$ python -q
>>> import numpy as np
>>> import numpy.linalg as la
>>> np.set_printoptions(precision=3, suppress=True, linewidth=160, legacy="1.25")
>>> E = np.load("m.npy")
>>> E
array([[ 0, -5, -5, -1, -5, -4,  4,  1],
       [ 0,  0,  4,  2, -3,  0, -2,  2],
       [ 0,  0,  0,  0, -2, -1, -1, -2],
       [ 0,  0,  0,  0, -1,  5,  5,  3],
       [ 0,  0,  0,  0,  0,  4,  3,  1],
       [ 0,  0,  0,  0,  0,  0,  4,  3],
       [ 0,  0,  0,  0,  0,  0,  0, -2],
       [ 0,  0,  0,  0,  0,  0,  0,  0]])
>>> round(float(la.norm(E, 1)), 3), round(la.norm(E, np.inf), 3)
(19.0, 25.0)
>>> E[4] @ E[6]
-2
>>> la.norm(E, axis=1)
array([10.44 ,  6.083,  3.162,  7.746,  5.099,  5.   ,  2.   ,  0.   ])
>>> data = np.load("out10.npy")
>>> data
array([[ 0.579,  0.089, -0.48 , -0.642,  0.385,  0.629],
       [ 0.089,  0.097,  0.173,  0.792,  0.082, -0.296],
       [-0.48 ,  0.173,  0.946,  0.069,  0.233,  0.075],
       [-0.642,  0.792,  0.069,  0.498,  0.592, -0.413],
       [ 0.385,  0.082,  0.233,  0.592,  0.272,  0.052],
       [ 0.629, -0.296,  0.075, -0.413,  0.052,  0.608]])
>>> # rows and columns are dependent
>>> la.cond(data) > 100
True
>>> round(la.norm(data, 2) / la.norm(data), 3)
0.756
>>> np.argsort(-la.norm(data, axis=0).round(6), kind="stable")[:3]
array([3, 0, 2])
>>> U, sig, vt = la.svd(data, full_matrices=False)
>>> np.abs(vt[0])
array([0.508, 0.318, 0.318, 0.572, 0.127, 0.445])
>>> sig.round(3) + 0
array([2., 1., 1., 1., 0., 0.])
>>> np.allclose(U * sig @ vt, data)
True
>>> round(np.sqrt((sig ** 2).sum()), 3), np.round(la.norm(data), 3)
(2.646, 2.646)
>>> feats = np.load("dump.npy")
>>> feats
array([[-0.1  , -0.141, -1.7  ],
       [-0.1  ,  0.825, -1.4  ],
       [ 0.9  , -2.565, -0.3  ],
       [-0.5  ,  0.805,  1.6  ],
       [-0.6  ,  1.657,  0.4  ],
       [ 1.5  , -4.691,  0.3  ],
       [-1.3  ,  4.234,  0.3  ],
       [ 1.6  , -4.843, -0.1  ],
       [ 0.   , -0.195, -1.6  ],
       [-0.6  ,  1.436,  0.8  ],
       [-0.9  ,  2.683,  0.3  ],
       [ 0.5  , -1.386,  0.5  ],
       [-0.5  ,  1.313, -0.6  ],
       [-0.3  ,  0.756,  0.8  ],
       [ 0.1  , -0.044, -1.   ],
       [-1.9  ,  5.578,  0.2  ],
       [ 0.6  , -1.844, -0.4  ],
       [ 0.2  , -0.373,  0.   ],
       [-1.2  ,  3.437, -0.6  ],
       [ 0.9  , -2.852, -0.8  ],
       [-1.   ,  2.823, -0.7  ],
       [-0.1  ,  0.37 , -0.3  ],
       [ 0.   , -0.165, -0.7  ],
       [-0.3  ,  1.255,  1.2  ],
       [-0.1  ,  0.32 ,  0.5  ],
       [-0.9  ,  2.438,  0.   ],
       [ 0.6  , -2.596, -0.1  ],
       [ 1.4  , -4.648,  1.3  ],
       [ 0.3  , -0.599,  0.8  ],
       [ 1.3  , -3.588, -0.5  ]])
>>> cov = np.cov(feats, rowvar=False)
>>> np.argsort(-feats.std(axis=0).round(6), kind="stable")
array([1, 0, 2])
>>> np.median(feats, axis=0)
array([-0.1  ,  0.138, -0.05 ])
>>> np.corrcoef(feats.T)
array([[ 1.   , -0.993, -0.03 ],
       [-0.993,  1.   ,  0.013],
       [-0.03 ,  0.013,  1.   ]])
>>> cov.shape
(3, 3)
>>> np.round(np.corrcoef(feats[:, 1], feats[:, 0])[0, 1], 3)
-0.993
>>> np.argwhere(np.triu(np.abs(np.corrcoef(feats.T)) > 0.8, 1))
array([[0, 1]])
>>> O, V = la.qr(feats[:, :1])[0], la.qr(feats[:, 1:])[0]
>>> sig = la.svd(O.T @ V, compute_uv=False)
>>> (sig > 0.9).sum()
1
>>> np.degrees(np.arccos(sig.clip(0, 1)))
array([6.807])
>>> sig
array([0.993])
>>> round(la.norm(O @ O.T - V @ V.T, 2), 3)
1.0
>>> cent = feats[[6, 0]].astype(float)
>>> for _ in range(5):
...     z = la.norm(feats[:, None] - cent, axis=-1).argmin(axis=1)
...     cent = np.array([feats[z == j].mean(axis=0) for j in range(2)])
... 
>>> z
array([1, 0, 1, 0, 0, 1, 0, 1, 1, 0, 0, 1, 0, 0, 1, 0, 1, 1, 0, 1, 0, 0, 1, 0, 0, 0, 1, 1, 1, 1])
>>> np.bincount(z)
array([15, 15])
>>> cent
array([[-0.687,  1.995,  0.167],
       [ 0.653, -2.035, -0.287]])
>>> rng = np.random.default_rng(913586)
>>> z = rng.integers(0, 3, 6)
>>> W0 = np.array([[5, 1, 7, 2, 9, 7],
...     [8, 1, 0, 3, 4, 3],
...     [2, 6, 8, 7, 7, 2],
...     [0, 9, 9, 8, 1, 0],
...     [4, 4, 2, 6, 4, 5],
...     [2, 3, 4, 1, 7, 4]]) * (z[:, None] == z)
>>> W0
array([[5, 1, 0, 2, 0, 0],
       [8, 1, 0, 3, 0, 0],
       [0, 0, 8, 0, 7, 0],
       [0, 9, 0, 8, 0, 0],
       [0, 0, 2, 0, 4, 0],
       [0, 0, 0, 0, 0, 4]])
>>> # splits into 3 blocks
>>> W0.ravel(order="F")
array([5, 8, 0, 0, 0, 0, 1, 1, 0, 9, 0, 0, 0, 0, 8, 0, 2, 0, 2, 3, 0, 8, 0, 0, 0, 0, 7, 0, 4, 0, 0, 0, 0, 0, 0, 4])
>>> T = W0.reshape(6, 2, -1)
>>> T[:, 0]
array([[5, 1, 0],
       [8, 1, 0],
       [0, 0, 8],
       [0, 9, 0],
       [0, 0, 2],
       [0, 0, 0]])
>>> np.swapaxes(T, 1, 2)[3]
array([[0, 8],
       [9, 0],
       [0, 0]])
>>> T.sum(axis=1)
array([[ 7,  1,  0],
       [11,  1,  0],
       [ 0,  7,  8],
       [ 8,  9,  0],
       [ 0,  4,  2],
       [ 0,  0,  4]])
>>> other = np.array([[0, -2, 0, 3, 3, -3],
...     [3, 3, 0, -1, -2, 2],
...     [1, 1, 0, 2, 1, -2],
...     [-3, -3, -1, -2, 2, 0],
...     [-3, 2, 1, 3, -3, 0],
...     [-2, -3, 2, 3, 1, 3]])
>>> cent = np.array([[0, 0], [3, 2]])
>>> F = np.block([[other, np.zeros((6, 2))], [np.zeros((2, 6)), cent]])
>>> F
array([[ 0., -2.,  0.,  3.,  3., -3.,  0.,  0.],
       [ 3.,  3.,  0., -1., -2.,  2.,  0.,  0.],
       [ 1.,  1.,  0.,  2.,  1., -2.,  0.,  0.],
       [-3., -3., -1., -2.,  2.,  0.,  0.,  0.],
       [-3.,  2.,  1.,  3., -3.,  0.,  0.,  0.],
       [-2., -3.,  2.,  3.,  1.,  3.,  0.,  0.],
       [ 0.,  0.,  0.,  0.,  0.,  0.,  0.,  0.],
       [ 0.,  0.,  0.,  0.,  0.,  0.,  3.,  2.]])
>>> [round(float(la.det(data[:i, :i])), 2) + 0 for i in range(1, 7)]
[0.58, 0.05, -0.01, -0.38, 0.0, 0.0]
>>> (F != 0).astype(int)
array([[0, 1, 0, 1, 1, 1, 0, 0],
       [1, 1, 0, 1, 1, 1, 0, 0],
       [1, 1, 0, 1, 1, 1, 0, 0],
       [1, 1, 1, 1, 1, 0, 0, 0],
       [1, 1, 1, 1, 1, 0, 0, 0],
       [1, 1, 1, 1, 1, 1, 0, 0],
       [0, 0, 0, 0, 0, 0, 0, 0],
       [0, 0, 0, 0, 0, 0, 1, 1]])
>>> F @ F
array([[-18.,   0.,  -6.,  -4.,  -2., -13.,   0.,   0.],
       [ 14.,  -4.,   3.,   8.,   9.,   3.,   0.,   0.],
       [ -2.,   3.,  -5.,  -5.,   0.,  -7.,   0.,   0.],
       [-10.,   6.,   4.,   2., -14.,   5.,   0.,   0.],
       [  7.,  -2.,  -6., -24.,   3.,  11.,   0.,   0.],
       [-25., -19.,   4.,   7.,   8.,   5.,   0.,   0.],
       [  0.,   0.,   0.,   0.,   0.,   0.,   0.,   0.],
       [  0.,   0.,   0.,   0.,   0.,   0.,   6.,   4.]])
>>> np.round(la.det(F), 3)
0.0
>>> np.flatnonzero(la.matrix_power((F != 0) + (F.T != 0) + np.eye(8), 8)[7])
array([6, 7])
>>> (la.matrix_power((F != 0) + (F.T != 0) + np.eye(8), 8) > 0).astype(int)
array([[1, 1, 1, 1, 1, 1, 0, 0],
       [1, 1, 1, 1, 1, 1, 0, 0],
       [1, 1, 1, 1, 1, 1, 0, 0],
       [1, 1, 1, 1, 1, 1, 0, 0],
       [1, 1, 1, 1, 1, 1, 0, 0],
       [1, 1, 1, 1, 1, 1, 0, 0],
       [0, 0, 0, 0, 0, 0, 1, 1],
       [0, 0, 0, 0, 0, 0, 1, 1]])
>>> np.sort(la.eigvals(F).real)
array([-4.366,  0.   ,  0.278,  0.278,  0.428,  0.428,  2.   ,  3.955])
>>> other = np.array([[4, -1, -3],
...     [2, -5, -3],
...     [3, 5, 2],
...     [-3, -1, -5],
...     [5, -1, -2],
...     [-3, 0, 0],
...     [4, -1, -5],
...     [-2, -4, 0]])
>>> other.T @ F.T
array([[ 11.,   5.,  11.,  -5., -29., -21.,   0.,   8.],
       [  4., -15.,  -9.,  13.,  -2.,  23.,   0., -11.],
       [-15.,  -9., -18.,  22.,  -4.,   2.,   0., -15.]])
>>> np.einsum("ik,kj->ji", F, other)
array([[ 11.,   5.,  11.,  -5., -29., -21.,   0.,   8.],
       [  4., -15.,  -9.,  13.,  -2.,  23.,   0., -11.],
       [-15.,  -9., -18.,  22.,  -4.,   2.,   0., -15.]])
>>> np.vstack([F, other.T]).shape
(11, 8)
>>> la.matrix_rank(F @ other)
3
>>> m1 = np.loadtxt("w.csv", delimiter=",")
>>> m1
array([[ 0.,  0.,  0.,  0.],
       [ 0., -1.,  0.,  0.],
       [ 0.,  0.,  2.,  0.],
       [ 0.,  0.,  0., -1.]])
>>> # equal to its transpose
>>> np.poly(m1)
array([ 1.,  0., -3., -2.,  0.])
>>> round(la.det(m1.T), 3)
0.0
>>> np.round(la.det(m1[::-1]), 3)
0.0
>>> np.unique(m1.round(6), axis=0).shape
(4, 4)
>>> la.lstsq(m1[:-1].T, m1[-1])[2]
2
>>> np.abs(np.diag(la.qr(m1)[1])) > 1e-9
array([False,  True,  True,  True])
>>> m1 @ la.pinv(m1) @ m1
array([[ 0.,  0.,  0.,  0.],
       [ 0., -1.,  0.,  0.],
       [ 0.,  0.,  2.,  0.],
       [ 0.,  0.,  0., -1.]])
>>> np.round(F @ la.pinv(F) @ F, 3) + 0
array([[ 0., -2.,  0.,  3.,  3., -3.,  0.,  0.],
       [ 3.,  3.,  0., -1., -2.,  2.,  0.,  0.],
       [ 1.,  1.,  0.,  2.,  1., -2.,  0.,  0.],
       [-3., -3., -1., -2.,  2.,  0.,  0.,  0.],
       [-3.,  2.,  1.,  3., -3.,  0.,  0.,  0.],
       [-2., -3.,  2.,  3.,  1.,  3.,  0.,  0.],
       [ 0.,  0.,  0.,  0.,  0.,  0.,  0.,  0.],
       [ 0.,  0.,  0.,  0.,  0.,  0.,  3.,  2.]])
>>> np.unique(F.round(6), axis=0).shape
(8, 8)
>>> M = np.load("mat.npy")
>>> M
array([[-0.938,  1.428,  1.143,  2.354],
       [ 1.428, -0.794,  0.523,  2.788],
       [ 1.143,  0.523, -2.339,  1.283],
       [ 2.354,  2.788,  1.283, -0.929]])
>>> # symmetric
>>> np.round(la.eigvalsh(M).min(), 3)
-4.0
>>> np.all(la.eigvalsh(M) > 0)
False
>>> [round(float(la.det(M[:i, :i])), 2) + 0 for i in range(1, 5)]
[-0.94, -1.29, 6.03, -96.01]
>>> vals, V = la.eigh(M)
>>> vec = np.array([1, 2, 2, 1])
>>> la.eigvalsh(M[1:, 1:])
array([-3.89 , -2.452,  2.281])
>>> round(np.abs(M).sum(axis=1).max(), 3), np.round(np.abs(vals).max(), 3)
(7.354, 4.0)
>>> V * np.abs(vals) @ V.T
array([[ 3.022,  0.774, -0.076,  0.165],
       [ 0.774,  3.12 ,  0.604, -0.127],
       [-0.076,  0.604,  2.885,  0.007],
       [ 0.165, -0.127,  0.007,  3.972]])
>>> (np.sign(V[:, -1].round(6)) == np.sign(V[0, -1].round(6))).astype(int)
array([1, 1, 1, 1])
>>> round(la.eigvals(M).sum().real, 3)
-5.0
>>> np.poly(M)
array([  1.   ,   5.   , -10.002, -80.009, -96.012])
>>> J = np.array([[0, -1, -2], [1, 0, 1], [2, -1, 0]])
>>> # rank 2
>>> r = la.matrix_rank(J)
>>> r
2
>>> N = la.svd(J)[2][r:].T
>>> la.matrix_rank(J.T @ J), la.matrix_rank(J @ J.T)
(2, 2)
>>> np.round(J @ N, 3) + 0
array([[0.],
       [0.],
       [0.]])
>>> [int(la.matrix_rank(J[:i])) for i in range(1, len(J) + 1)]
[1, 2, 2]
>>> np.allclose(J @ N, 0)
True
>>> [int(la.matrix_rank(J[:, :j + 1])) for j in range(3)]
[1, 2, 2]
>>> N @ N.T
array([[ 0.167,  0.333, -0.167],
       [ 0.333,  0.667, -0.333],
       [-0.167, -0.333,  0.167]])
>>> [int(la.matrix_rank(np.delete(J, i, axis=0))) for i in range(3)]
[2, 2, 2]
>>> t = np.radians(15)
>>> R = np.eye(3)
>>> R[2, 2] = R[0, 0] = np.cos(t)
>>> R[2, 0], R[0, 2] = -np.sin(t), np.sin(t)
>>> R
array([[ 0.966,  0.   ,  0.259],
       [ 0.   ,  1.   ,  0.   ],
       [-0.259,  0.   ,  0.966]])
>>> other = J @ R.T
>>> round(la.det(R), 3), round(np.trace(R), 3)
(1.0, 2.932)
>>> other
array([[-0.518, -1.   , -1.932],
       [ 1.225,  0.   ,  0.707],
       [ 1.932, -1.   , -0.518]])
>>> np.allclose(J @ J.T, other @ other.T)
True
